% python3 -q
>>> import numpy as np
>>> import numpy.linalg as la
>>> np.set_printoptions(suppress=True, linewidth=100)
>>> def rnd(a):
...     return np.round(a, 1) + 0
... 
>>> E = np.load("test7.npy")
>>> rnd(E)
array([[-2.3,  1.9, -0.2],
       [-1.8, -2. ,  1.3],
       [ 0.7,  1.1,  2.7]])
>>> f = np.array([1, 4, 4])
>>> A2 = E + np.outer(f, np.eye(3)[0])
>>> rnd(A2)
array([[-1.3,  1.9, -0.2],
       [ 2.2, -2. ,  1.3],
       [ 4.7,  1.1,  2.7]])
>>> la.matrix_rank(A2 - E)
np.int64(1)
>>> rnd(la.det(A2) / la.det(E)), rnd(1 + la.solve(E, f)[0])
(np.float64(0.3), np.float64(0.3))
>>> la.matrix_rank(la.inv(A2) - la.inv(E), tol=1e-8)
np.int64(1)
>>> rnd(E @ E.T)
array([[9., 0., 0.],
       [0., 9., 0.],
       [0., 0., 9.]])
>>> rnd(la.svd(E, compute_uv=False))
array([3., 3., 3.])
>>> rnd(la.norm(E, axis=0))
array([3., 3., 3.])
>>> rnd(E.T @ E)
array([[9., 0., 0.],
       [0., 9., 0.],
       [0., 0., 9.]])
>>> rnd(E[:, 2] @ E[:, 0])
np.float64(0.0)
>>> x0 = np.array([-3, 0, 1])
>>> target = E @ x0
>>> b, lr = np.zeros(3), 1 / la.norm(E, 2) ** 2
>>> for i in range(6):
...     b -= lr * E.T @ (E @ b - target)
...     if i % 1 == 0: print(i, round(la.norm(E @ b - target), 1))
... 
0 0.0
1 0.0
2 0.0
3 0.0
4 0.0
5 0.0
>>> rnd(la.cond(E))
np.float64(1.0)
>>> rng = np.random.default_rng(57718)
>>> A2 = E + rng.integers(-2, 3, (3, 1)) @ rng.integers(-2, 3, (1, 3))
>>> rnd(A2)
array([[-0.3, -2.1,  3.8],
       [ 0.2, -6. ,  5.3],
       [ 0.7,  1.1,  2.7]])
>>> la.matrix_rank(A2 - E, tol=1e-8)
np.int64(1)
>>> A2 - E
array([[ 2., -4.,  4.],
       [ 2., -4.,  4.],
       [ 0.,  0.,  0.]])
>>> rnd(la.svd(A2 - E, compute_uv=False))
array([8.5, 0. , 0. ])
>>> np.allclose(A2, A2.T)
False
>>> rnd(np.sort(np.abs(la.eigvals(A2))))
array([0.7, 3.8, 6.7])
>>> rnd(la.matrix_power(A2, 3))
array([[   1.7, -113.3,   96.9],
       [  -3.4, -276.1,  186.5],
       [   9.6,   45.9,   22.1]])
>>> np.allclose(A2 @ A2.T, A2.T @ A2)
False
>>> A2.inv()
Traceback (most recent call last):
  File "<python-input-32>", line 1, in <module>
    A2.inv()
    ^^^^^^
AttributeError: 'numpy.ndarray' object has no attribute 'inv'
>>> X = np.load("run10.npy")
>>> X
array([[0., 2., 0., 0.],
       [2., 1., 2., 0.],
       [0., 2., 3., 2.],
       [0., 0., 2., 5.]])
>>> f = np.array([1, 0])
>>> rnd(np.cross(E[1, :3], E[2, :3]))
array([-6.9,  5.7, -0.6])
>>> rnd(np.array([np.convolve(row, f, "same") for row in E]))
array([[-2.3,  1.9, -0.2],
       [-1.8, -2. ,  1.3],
       [ 0.7,  1.1,  2.7]])
>>> rnd(np.convolve(E[1], f))
array([-1.8, -2. ,  1.3,  0. ])
